$ python -q
>>> import numpy as np
>>> from numpy import linalg as LA
>>> np.set_printoptions(suppress=True, linewidth=120)
>>> F = np.arange(6).reshape(3, 2) + -3
>>> F
array([[-3, -2],
       [-1,  0],
       [ 1,  2]])
>>> x0 = np.array([-2, -3])
>>> rhs = F @ x0
>>> np.round(LA.lstsq(F, rhs)[0], 2)
array([-2., -3.])
>>> np.round(LA.pinv(F) @ F, 2) + 0
array([[1., 0.],
       [0., 1.]])
>>> try:
...     LA.solve(F, rhs)
... except LA.LinAlgError as e:
...     print(repr(e))
... 
LinAlgError('Last 2 dimensions of the array must be square')
>>> rhs
array([12,  2, -8])
>>> rng = np.random.default_rng(693538)
>>> rhs = rhs + 0.3 * rng.normal(size=3)
>>> rhs.round(2)
array([11.73,  1.97, -8.19])
>>> beta, *_ = LA.lstsq(F, rhs)
>>> beta.round(2)
array([-1.84, -3.14])
>>> [round(float(LA.norm(LA.solve(F.T @ F + lam * np.eye(2), F.T @ rhs))), 2) for lam in (0, 1, 10, 100)]
[3.64, 3.32, 2.19, 0.51]
>>> round(LA.norm(rhs - F @ beta), 2)
np.float64(0.17)
>>> np.round(F.T @ (rhs - F @ beta), 2) + 0
array([0., 0.])
>>> Y = np.c_[F[:, :1] @ np.array([[4]]), np.array([-2, 2, 1])]
>>> Y
array([[-12,  -2],
       [ -4,   2],
       [  4,   1]])
>>> np.round(LA.norm(LA.qr(F)[0].T @ Y, axis=0) ** 2 / ((Y ** 2).sum(axis=0) + 1e-12), 2)
array([1.  , 0.54])
>>> np.round(LA.lstsq(F, Y[:, 0])[0], 2)
array([4., 0.])
>>> w1 = np.array([[0, 1, 4, -1, 7, 0], [3, 7, 0, -7, -7, -6]])
>>> beta = np.array([1, 3, 5, 5, 4, -1])
>>> act = np.maximum(F @ w1 + beta, 0)
>>> np.round((act > 0).mean(axis=0), 2)
array([0.67, 0.67, 0.67, 0.67, 0.  , 0.33])
>>> W2 = np.array([[0, 1], [-1, 4], [0, 0], [-7, -3], [-2, 9], [5, -8]])
>>> act @ W2
array([[ -99, -154],
       [ -44,   -9],
       [ -18,   79]])
>>> (act @ W2).round(6).argmax(axis=1)
array([0, 1, 1])
>>> Y = np.array([[1, -1], [-3, 2]])
>>> W2 = np.kron(Y, F)
>>> round(float(LA.norm(W2, 2)), 2), round(float(LA.norm(Y, 2) * LA.norm(F, 2)), 2)
(16.23, 16.23)
>>> W2.shape
(6, 4)
>>> data = np.array([[-1.15, -4.87, 0.0],
...     [1.42, -4.79, 0.0],
...     [-4.95, -0.71, 0.0],
...     [4.99, 0.27, 0.0],
...     [4.12, 2.83, 0.0],
...     [4.02, 2.97, 0.0],
...     [3.77, -3.29, 0.0],
...     [2.64, 4.25, 0.0],
...     [0.86, -4.93, 0.0],
...     [4.97, -0.53, 0.0],
...     [1.63, 4.73, 0.0],
...     [2.06, -4.55, 0.0],
...     [-2.94, -4.05, 0.0],
...     [-1.9, 4.63, 0.0],
...     [4.77, 1.5, 0.0],
...     [-4.14, 2.81, 0.0]])
>>> x0 = np.array([-1, -1, 0])
>>> a = np.maximum(data @ x0, 0)
>>> a.round(2)
array([6.02, 3.37, 5.66, 0.  , 0.  , 0.  , 0.  , 0.  , 4.07, 0.  , 0.  , 2.49, 6.99, 0.  , 0.  , 1.33])
>>> np.round(np.tanh(data @ x0), 2)
array([ 1.  ,  1.  ,  1.  , -1.  , -1.  , -1.  , -0.45, -1.  ,  1.  , -1.  , -1.  ,  0.99,  1.  , -0.99, -1.  ,  0.87])
>>> np.round(data.T @ a, 2)
array([ -47.58, -105.45,    0.  ])
>>> data * (a > 1e-9)[:, None]
array([[-1.15, -4.87,  0.  ],
       [ 1.42, -4.79,  0.  ],
       [-4.95, -0.71,  0.  ],
       [ 0.  ,  0.  ,  0.  ],
       [ 0.  ,  0.  ,  0.  ],
       [ 0.  ,  0.  ,  0.  ],
       [ 0.  , -0.  ,  0.  ],
       [ 0.  ,  0.  ,  0.  ],
       [ 0.86, -4.93,  0.  ],
       [ 0.  , -0.  ,  0.  ],
       [ 0.  ,  0.  ,  0.  ],
       [ 2.06, -4.55,  0.  ],
       [-2.94, -4.05,  0.  ],
       [-0.  ,  0.  ,  0.  ],
       [ 0.  ,  0.  ,  0.  ],
       [-4.14,  2.81,  0.  ]])
>>> np.round(np.maximum(data @ (3 * x0), 0), 2)
array([18.06, 10.11, 16.98,  0.  ,  0.  ,  0.  ,  0.  ,  0.  , 12.21,  0.  ,  0.  ,  7.47, 20.97,  0.  ,  0.  ,  3.99])
>>> np.round(np.maximum(data @ x0, 0) - np.maximum(-data @ x0, 0), 2)
array([ 6.02,  3.37,  5.66, -5.26, -6.95, -6.99, -0.48, -6.89,  4.07, -4.44, -6.36,  2.49,  6.99, -2.73, -6.27,  1.33])
>>> U, sigma, Vh = LA.svd(data)
>>> sigma.round(2)
array([14.78, 13.48,  0.  ])
>>> Y = U[:, :2] @ np.diag(sigma[:2]) @ Vh[:2]
>>> LA.matrix_rank(Y)
np.int64(2)
>>> LA.matrix_rank(data, rtol=0.1)
np.int64(2)
>>> round(LA.norm(data, 2) / LA.norm(data), 2)
np.float64(0.74)
>>> LA.cond(data) > 100
np.True_
>>> np.argsort(-LA.norm(data, axis=0).round(6), kind="stable")[:3]
array([1, 0, 2])
>>> f, r1 = data[8], data[14]
>>> np.round(f @ r1, 2)
np.float64(-3.29)
>>> p = (f @ r1) / (f @ f) * f
>>> (r1 - p) @ f
np.float64(0.0)
>>> p.round(2)
array([-0.11,  0.65, -0.  ])
>>> np.round(r1 - p, 2)
array([4.88, 0.85, 0.  ])
>>> round(float(LA.norm(f + r1) ** 2 + LA.norm(f - r1) ** 2), 2)
100.09
>>> LA.matrix_rank(np.outer(f, r1))
np.int64(1)
